$ python -q
>>> import numpy as np
>>> import numpy.linalg as la
>>> np.set_printoptions(precision=3, suppress=True, linewidth=120, legacy="1.25")
>>> rnd = lambda a: np.round(a, 3) + 0
>>> W0 = np.loadtxt("layer7.csv", delimiter=",")
>>> print(W0)
[[6. 2. 4.]
 [2. 2. 3.]
 [4. 3. 4.]]
>>> u = np.array([1, 0])
>>> print(np.correlate(W0[2], W0[1], "full"))
[12. 17. 26. 14.  8.]
>>> print(np.convolve(W0[2], u))
[4. 3. 4. 0.]
>>> F = np.loadtxt("mat.csv", delimiter=",")
>>> print(F)
[[ 1. -1. -1.  1. -1.  1.  1. -1.]
 [ 1. -1.  1. -1.  1. -1.  1. -1.]
 [ 1.  1.  1.  1. -1. -1. -1. -1.]]
>>> vec = np.array([-3, 1, -3, 3, 3, 0, 1, -2])
>>> h1 = np.maximum(F @ vec, 0)
>>> print(F * (h1 > 1e-9)[:, None])
[[ 1. -1. -1.  1. -1.  1.  1. -1.]
 [ 0. -0.  0. -0.  0. -0.  0. -0.]
 [ 0.  0.  0.  0. -0. -0. -0. -0.]]
>>> print(np.maximum(F @ vec, 0) - np.maximum(-F @ vec, 0))
[ 2. -4. -4.]
>>> print(F.T @ h1)
[ 2. -2. -2.  2. -2.  2.  2. -2.]
>>> blk = np.stack([F, 4 * F, F[::-1]])
>>> print(blk.sum(axis=0))
[[ 6. -4. -4.  6. -6.  4.  4. -6.]
 [ 6. -6.  6. -6.  6. -6.  6. -6.]
 [ 6.  4.  4.  6. -6. -4. -4. -6.]]
>>> u = np.array([1, 2, -1])
>>> print(np.cross(F[0, :3], F[1, :3]))
[-2. -2.  0.]
>>> print(np.convolve(F[0], u))
[ 1.  1. -4.  0.  2. -2.  4.  0. -3.  1.]
>>> print(np.polyval(u, F[0]))
[ 2. -2. -2.  2. -2.  2.  2. -2.]
>>> arr = np.load("a.npy")
>>> print(rnd(arr))
[[ 0.78   0.394  0.128]
 [ 0.394  0.294 -0.228]
 [ 0.128 -0.228  0.926]]
>>> # rows and columns are dependent
>>> evals, vecs = la.eigh(arr)
>>> print(rnd(vecs.T @ vecs))
[[1. 0. 0.]
 [0. 1. 0.]
 [0. 0. 1.]]
>>> print(rnd(vecs @ np.diag(evals) @ vecs.T))
[[ 0.78   0.394  0.128]
 [ 0.394  0.294 -0.228]
 [ 0.128 -0.228  0.926]]
>>> print(rnd(vecs.T @ arr @ vecs))
[[0. 0. 0.]
 [0. 1. 0.]
 [0. 0. 1.]]
>>> print(rnd(la.svd(arr, compute_uv=False)))
[1. 1. 0.]
>>> print((arr - arr.T) / 2)
[[0. 0. 0.]
 [0. 0. 0.]
 [0. 0. 0.]]
>>> print(np.trace(arr))
2.0
>>> print(rnd(np.abs(la.eigvals(arr)).max()))
1.0
>>> print(np.allclose(arr, arr.T))
True
>>> print(rnd(la.norm(arr, 2) / la.norm(arr)))
0.707
>>> print([round(float(x), 3) for x in la.svd(arr, compute_uv=False)[:3]])
[1.0, 1.0, 0.0]
>>> data = np.load("test2.npy")
>>> print(data)
[[-2.558 -1.403  1.37 ]
 [-1.262 -0.876  0.736]
 [-0.482 -0.564  0.302]
 [-0.227 -0.464  0.147]
 [-0.219 -0.461  0.142]
 [ 0.787 -0.076 -0.631]
 [ 0.919 -0.028 -0.795]
 [ 0.99  -0.003 -1.052]
 [ 0.989 -0.003 -1.054]
 [ 0.944 -0.018 -1.102]
 [ 0.701 -0.084 -1.1  ]
 [ 0.118 -0.132 -0.552]
 [ 0.057 -0.106 -0.392]
 [ 0.004 -0.034 -0.107]
 [ 0.241  0.417  0.922]
 [ 0.986  1.113  1.984]
 [ 1.096  1.204  2.105]
 [ 2.173  2.035  3.093]
 [ 2.985  2.621  3.709]
 [ 5.154  4.103  5.089]
 [ 5.678  4.449  5.386]
 [ 6.957  5.282  6.068]
 [ 8.744  6.423  6.946]
 [11.009  7.841  7.966]
 [15.822 10.786  9.901]]
>>> lab = data[:, 0] > np.median(data[:, 0])
>>> u = data[lab].mean(axis=0) - data[~lab].mean(axis=0)
>>> print(lab.astype(int))
[0 0 0 0 0 0 0 1 1 0 0 0 0 0 0 1 1 1 1 1 1 1 1 1 1]
>>> print(rnd(u))
[5.29  4.115 4.26 ]
>>> print(((data - data.mean(axis=0)) @ u > 0).astype(int))
[0 0 0 0 0 0 0 0 0 0 0 0 0 0 0 0 0 1 1 1 1 1 1 1 1]
>>> print((((data - data.mean(axis=0)) @ u > 0) == lab).mean())
0.84
>>> rng = np.random.default_rng(610)
>>> A2 = data + rng.integers(-2, 3, (25, 1)) @ rng.integers(-2, 3, (1, 3))
>>> print(rnd(A2))
[[-2.558 -1.403  1.37 ]
 [-2.262 -1.876 -0.264]
 [ 1.518  1.436  2.302]
 [-0.227 -0.464  0.147]
 [ 0.781  0.539  1.142]
 [-1.213 -2.076 -2.631]
 [ 0.919 -0.028 -0.795]
 [-1.01  -2.003 -3.052]
 [ 1.989  0.997 -0.054]
 [-1.056 -2.018 -3.102]
 [ 0.701 -0.084 -1.1  ]
 [ 1.118  0.868  0.448]
 [-1.943 -2.106 -2.392]
 [-1.996 -2.034 -2.107]
 [-0.759 -0.583 -0.078]
 [ 1.986  2.113  2.984]
 [-0.904 -0.796  0.105]
 [ 3.173  3.035  4.093]
 [ 4.985  4.621  5.709]
 [ 3.154  2.103  3.089]
 [ 3.678  2.449  3.386]
 [ 4.957  3.282  4.068]
 [10.744  8.423  8.946]
 [ 9.009  5.841  5.966]
 [17.822 12.786 11.901]]
>>> print(rnd(A2 - data))
[[ 0.  0.  0.]
 [-1. -1. -1.]
 [ 2.  2.  2.]
 [ 0.  0.  0.]
 [ 1.  1.  1.]
 [-2. -2. -2.]
 [ 0.  0.  0.]
 [-2. -2. -2.]
 [ 1.  1.  1.]
 [-2. -2. -2.]
 [ 0.  0.  0.]
 [ 1.  1.  1.]
 [-2. -2. -2.]
 [-2. -2. -2.]
 [-1. -1. -1.]
 [ 1.  1.  1.]
 [-2. -2. -2.]
 [ 1.  1.  1.]
 [ 2.  2.  2.]
 [-2. -2. -2.]
 [-2. -2. -2.]
 [-2. -2. -2.]
 [ 2.  2.  2.]
 [-2. -2. -2.]
 [ 2.  2.  2.]]
>>> print(np.abs(A2 - data).sum(axis=1))
[0. 3. 6. 0. 3. 6. 0. 6. 3. 6. 0. 3. 6. 6. 3. 3. 6. 3. 6. 6. 6. 6. 6. 6. 6.]
>>> print(la.matrix_rank(A2 - data, tol=1e-8))
1
>>> C2 = F.T @ F
>>> print(la.matrix_rank(C2))
3
>>> print(np.allclose(C2, C2.T))
True
>>> print(C2)
[[ 3. -1.  1.  1. -1. -1.  1. -3.]
 [-1.  3.  1.  1. -1. -1. -3.  1.]
 [ 1.  1.  3. -1.  1. -3. -1. -1.]
 [ 1.  1. -1.  3. -3.  1. -1. -1.]
 [-1. -1.  1. -3.  3. -1.  1.  1.]
 [-1. -1. -3.  1. -1.  3.  1.  1.]
 [ 1. -3. -1. -1.  1.  1.  3. -1.]
 [-3.  1. -1. -1.  1.  1. -1.  3.]]
>>> print((F @ F.T).shape)
(3, 3)
>>> A = np.load("m.npy")
>>> print(A)
[[-1.  0.  0.]
 [ 0. -2.  0.]
 [ 0.  0. -2.]]
>>> A2 = A / la.norm(A, axis=1, keepdims=True)
>>> C2 = A2 @ A2.T
>>> print(np.degrees(np.arccos(np.clip(C2[2, 0], -1, 1))))
90.0
>>> print(np.argwhere(np.triu(np.abs(C2) > 0.95, 1)))
[]
>>> print(C2)
[[1. 0. 0.]
 [0. 1. 0.]
 [0. 0. 1.]]
